>>> import numpy as np
>>> np.set_printoptions(precision=3, suppress=True, linewidth=160, legacy="1.25")
>>> O, _ = np.linalg.qr(np.array([[-1.1, 0.5, 0.0, 0.3],
...     [-0.1, 0.5, -0.4, 0.3],
...     [0.6, -0.2, -0.8, -0.8],
...     [-0.7, -1.1, 0.8, 0.2]]))
>>> K = 2 * O
>>> K
array([[-1.529, -0.796, -0.742, -0.691],
       [-0.139, -0.76 , -0.541,  1.764],
       [ 0.834,  0.324, -1.757, -0.334],
       [-0.973,  1.638, -0.264,  0.548]])
>>> vec = np.array([2, 1, 2, 1])
>>> print((K * vec).sum(axis=1))
[-6.029 -0.356 -1.856 -0.287]
>>> K @ vec
array([-6.029, -0.356, -1.856, -0.287])
>>> np.einsum("ij,j->i", K, vec)
array([-6.029, -0.356, -1.856, -0.287])
>>> K @ np.ones(4)
array([-3.758,  0.324, -0.932,  0.95 ])
>>> f = np.array([2, 2])
>>> np.polyval(f, K[1])
array([1.722, 0.48 , 0.918, 5.527])
>>> print(np.round(np.correlate(K[1], K[0], "full"), 3) + 0)
[ 0.096  0.628  1.048  0.     0.285 -0.577 -2.697]
>>> O, evecs = np.linalg.qr(K[:, :2])[0], np.linalg.qr(K[:, 2:])[0]
>>> sv = np.linalg.svd(O.T @ evecs, compute_uv=False)
>>> (sv > 0.9).sum()
0
>>> sv.round(3) + 0
array([0., 0.])
>>> round(float(K[:, 2] @ K[:, 1]), 3)
-0.0
>>> np.linalg.svd(K, compute_uv=False)
array([2., 2., 2., 2.])
>>> np.linalg.norm(K, axis=0)
array([2., 2., 2., 2.])
>>> np.round(K.T @ K, 3) + 0
array([[4., 0., 0., 0.],
       [0., 4., 0., 0.],
       [0., 0., 4., 0.],
       [0., 0., 0., 4.]])
>>> mat = np.load("sample13.npy")
>>> mat
array([[ 5.129,  5.146, -6.871],
       [ 2.167,  7.143,  6.654],
       [ 1.204, -2.891, -9.497],
       [ 5.322,  5.88 , -6.091],
       [ 5.107,  5.073, -6.941],
       [ 0.843,  5.687,  8.182],
       [ 3.567,  8.297,  4.293],
       [ 4.793,  8.71 ,  1.082],
       [-3.818, -8.444, -3.757],
       [-0.285,  4.225,  9.059],
       [-4.912, -4.459,  7.483],
       [-2.828, -7.748, -5.654],
       [ 3.   ,  7.889,  5.364],
       [-4.408, -3.117,  8.418],
       [-5.444, -8.077,  2.265],
       [ 1.046,  5.929,  7.984],
       [ 1.923, -1.752, -9.656],
       [-1.137,  2.993,  9.474],
       [ 0.736, -3.587, -9.305],
       [-0.999,  3.201,  9.421],
       [-1.725, -6.692, -7.228],
       [ 2.987,  7.879,  5.385],
       [ 5.519,  7.61 , -3.41 ],
       [-4.119, -2.437,  8.78 ],
       [-3.426, -8.204, -4.578],
       [-5.52 , -7.601,  3.428],
       [ 4.228,  8.628,  2.769]])
>>> # looks like rank 2
>>> G = np.cov(mat, rowvar=False)
>>> print(np.argwhere(np.triu(np.abs(np.corrcoef(mat.T)) > 0.8, 1)))
[[0 1]]
>>> G
array([[13.546, 19.442, -6.895],
       [19.442, 39.933, 13.233],
       [-6.895, 13.233, 47.99 ]])
>>> print(G.shape)
(3, 3)
>>> np.median(mat, axis=0)
array([0.843, 3.201, 2.769])
>>> np.polyfit(mat[:, 1], mat[:, 0], 1)
array([ 0.487, -0.197])
>>> np.argsort(-mat.std(axis=0).round(6), kind="stable")
array([2, 1, 0])
>>> round(np.linalg.norm(mat, 2) / np.linalg.norm(mat), 3)
0.768
>>> print(np.linalg.matrix_rank(mat, rtol=0.1))
2
>>> np.linalg.cond(mat) > 100
True
>>> U, sv, Vt = np.linalg.svd(mat)
>>> np.argmax(sv[:-1] / (sv[1:] + 1e-6)) + 1
2
>>> out = U[:, :2] @ np.diag(sv[:2]) @ Vt[:2]
>>> print(round(float(np.linalg.norm(mat - out, 2)), 3), np.round(sv[2], 3))
0.0 0.0
>>> labels = mat[:, 1] > np.median(mat[:, 1])
>>> f = mat[labels].mean(axis=0) - mat[~labels].mean(axis=0)
>>> np.argsort(-np.abs(f).round(6), kind="stable")
array([1, 0, 2])
>>> print(labels.astype(int))
[1 1 0 1 1 1 1 1 0 1 0 0 1 0 0 1 0 0 0 0 0 1 1 0 0 0 1]
>>> def softmax(z):
...     e = np.exp(z - z.max(axis=-1, keepdims=True))
...     return e / e.sum(axis=-1, keepdims=True)
... 
>>> np.round(softmax(10 * mat[10]), 3) + 0
array([0., 0., 1.])
>>> softmax(mat).sum(axis=1)
array([1., 1., 1., 1., 1., 1., 1., 1., 1., 1., 1., 1., 1., 1., 1., 1., 1., 1., 1., 1., 1., 1., 1., 1., 1., 1., 1.])
>>> np.round(softmax(mat[10] + -1), 3) + 0
array([0., 0., 1.])
>>> scores = mat @ mat.T / np.sqrt(3)
>>> softmax(scores).round(6).argmax(axis=1)
array([ 0,  1,  2,  3,  4,  5,  6,  7,  8,  9, 10, 11, 12, 13, 14, 15, 16, 17, 18, 19, 20, 21, 22, 23, 24, 25, 26])
>>> softmax(scores)[10] @ mat
array([-4.697, -3.896,  7.863])
>>> arr = np.array([[-3, -2, 2], [-3, 3, -2], [3, 0, 0]])
>>> arr[0] = arr[1]
>>> arr
array([[-3,  3, -2],
       [-3,  3, -2],
       [ 3,  0,  0]])
>>> U, sv, Vt = np.linalg.svd(arr)
>>> evecs = Vt[:(sv > 1e-8).sum()]
>>> rng = np.random.default_rng(862)
>>> vec = arr[1] + 4 * arr[0] + rng.integers(2) * np.eye(3)[0]
>>> vec
array([-14.,  15., -10.])
>>> print(round(np.linalg.norm(vec - evecs.T @ evecs @ vec), 3))
0.0
>>> np.allclose(evecs.T @ evecs @ vec, vec)
True
>>> np.unique(mat.round(6), axis=0).shape
(27, 3)
>>> try:
...     np.linalg.inv(mat)
... except np.linalg.LinAlgError as e:
...     print(repr(e))
... 
LinAlgError('Last 2 dimensions of the array must be square')
>>> mat @ np.linalg.pinv(mat) @ mat
array([[ 5.129,  5.146, -6.871],
       [ 2.167,  7.143,  6.654],
       [ 1.204, -2.891, -9.497],
       [ 5.322,  5.88 , -6.091],
       [ 5.107,  5.073, -6.941],
       [ 0.843,  5.687,  8.182],
       [ 3.567,  8.297,  4.293],
       [ 4.793,  8.71 ,  1.082],
       [-3.818, -8.444, -3.757],
       [-0.285,  4.225,  9.059],
       [-4.912, -4.459,  7.483],
       [-2.828, -7.748, -5.654],
       [ 3.   ,  7.889,  5.364],
       [-4.408, -3.117,  8.418],
       [-5.444, -8.077,  2.265],
       [ 1.046,  5.929,  7.984],
       [ 1.923, -1.752, -9.656],
       [-1.137,  2.993,  9.474],
       [ 0.736, -3.587, -9.305],
       [-0.999,  3.201,  9.421],
       [-1.725, -6.692, -7.228],
       [ 2.987,  7.879,  5.385],
       [ 5.519,  7.61 , -3.41 ],
       [-4.119, -2.437,  8.78 ],
       [-3.426, -8.204, -4.578],
       [-5.52 , -7.601,  3.428],
       [ 4.228,  8.628,  2.769]])
>>> round(np.trace(np.linalg.pinv(arr) @ arr), 3)
2.0
>>> np.allclose(arr[:-1].T @ np.linalg.lstsq(arr[:-1].T, arr[-1])[0], arr[-1])
False
>>> out = np.array([[1, -1, -8], [4, 6, -8]])
>>> C = np.kron(out, arr)
>>> round(float(np.linalg.norm(C, 2)), 3), np.round(np.linalg.norm(out, 2) * np.linalg.norm(arr, 2), 3)
(87.171, 87.171)
>>> print(np.linalg.matrix_rank(C))
4
>>> C
array([[ -3,   3,  -2,   3,  -3,   2,  24, -24,  16],
       [ -3,   3,  -2,   3,  -3,   2,  24, -24,  16],
       [  3,   0,   0,  -3,   0,   0, -24,   0,   0],
       [-12,  12,  -8, -18,  18, -12,  24, -24,  16],
       [-12,  12,  -8, -18,  18, -12,  24, -24,  16],
       [ 12,   0,   0,  18,   0,   0, -24,   0,   0]])
>>> print([round(float(x), 3) for x in np.linalg.svd(arr, compute_uv=False)[:3]])
[6.938, 2.205, 0.0]
>>> feats = np.load("block17.npy")
>>> feats
array([[6., 5., 0., 5.],
       [5., 6., 0., 5.],
       [0., 0., 6., 0.],
       [5., 5., 0., 6.]])
>>> proj = np.triu(np.array([[2, 2, 2, 0], [2, 0, 2, 1], [0, 2, 0, 2], [0, 0, 0, 2]]), 1) + np.eye(4)
>>> out = proj @ feats @ np.linalg.inv(proj)
>>> np.linalg.matrix_rank(out)
4
>>> round(float(np.linalg.det(out)), 3)
96.0
>>> print(np.poly(out))
[   1.  -24.  141. -214.   96.]
>>> low = np.linalg.cholesky(feats)
>>> np.round(np.prod(np.diag(low)) ** 2, 3), round(np.linalg.det(feats), 3)
(96.0, 96.0)
>>> feats @ feats
array([[86., 85.,  0., 85.],
       [85., 86.,  0., 85.],
       [ 0.,  0., 36.,  0.],
       [85., 85.,  0., 86.]])
>>> print((feats != 0).astype(int))
[[1 1 0 1]
 [1 1 0 1]
 [0 0 1 0]
 [1 1 0 1]]
>>> U, sv, Vt = np.linalg.svd(feats, full_matrices=False)
>>> U.shape, sv.shape, Vt.shape
((4, 4), (4,), (4, 4))
>>> sv / sv[0]
array([1.   , 0.375, 0.063, 0.062])
>>> np.round(U.T @ feats @ Vt.T, 3) + 0
array([[16.,  0.,  0.,  0.],
       [ 0.,  6.,  0.,  0.],
       [ 0.,  0.,  1.,  0.],
       [ 0.,  0.,  0.,  1.]])
>>> print(sv)
[16.  6.  1.  1.]
>>> np.allclose(U * sv @ Vt, feats)
True
>>> E = np.loadtxt("arr.csv", delimiter=",")
>>> E
array([[19.035,  0.606, -0.072],
       [20.514,  0.051, -0.632],
       [19.841,  0.191,  0.083],
       [19.153, -2.133,  0.675],
       [19.947, -0.736, -0.208],
       [20.375, -0.435, -2.053],
       [18.943,  0.58 , -0.397],
       [19.519,  1.035, -0.513],
       [19.272,  1.111,  2.541],
       [18.562, -0.448,  1.336],
       [20.578,  1.199, -0.853],
       [19.02 ,  1.745,  1.205],
       [19.817,  0.472, -0.095],
       [19.322,  0.09 , -1.53 ],
       [20.87 ,  0.565,  1.032],
       [22.218,  0.995,  0.37 ],
       [20.324,  0.408, -1.278],
       [18.822,  1.245,  0.595],
       [19.018, -1.443, -1.452],
       [18.871,  0.271,  0.597],
       [19.012, -0.533, -1.034],
       [19.663, -0.188, -2.526],
       [20.22 , -0.171,  0.267]])
>>> # column 0 is much longer than the rest
>>> dist = np.linalg.norm(E[:, None] - E[None], axis=-1)
>>> np.unravel_index(dist.round(6).argmax(), dist.shape)
(8, 21)
>>> dist.shape
(23, 23)
>>> dist.mean(axis=1).argmax()
8
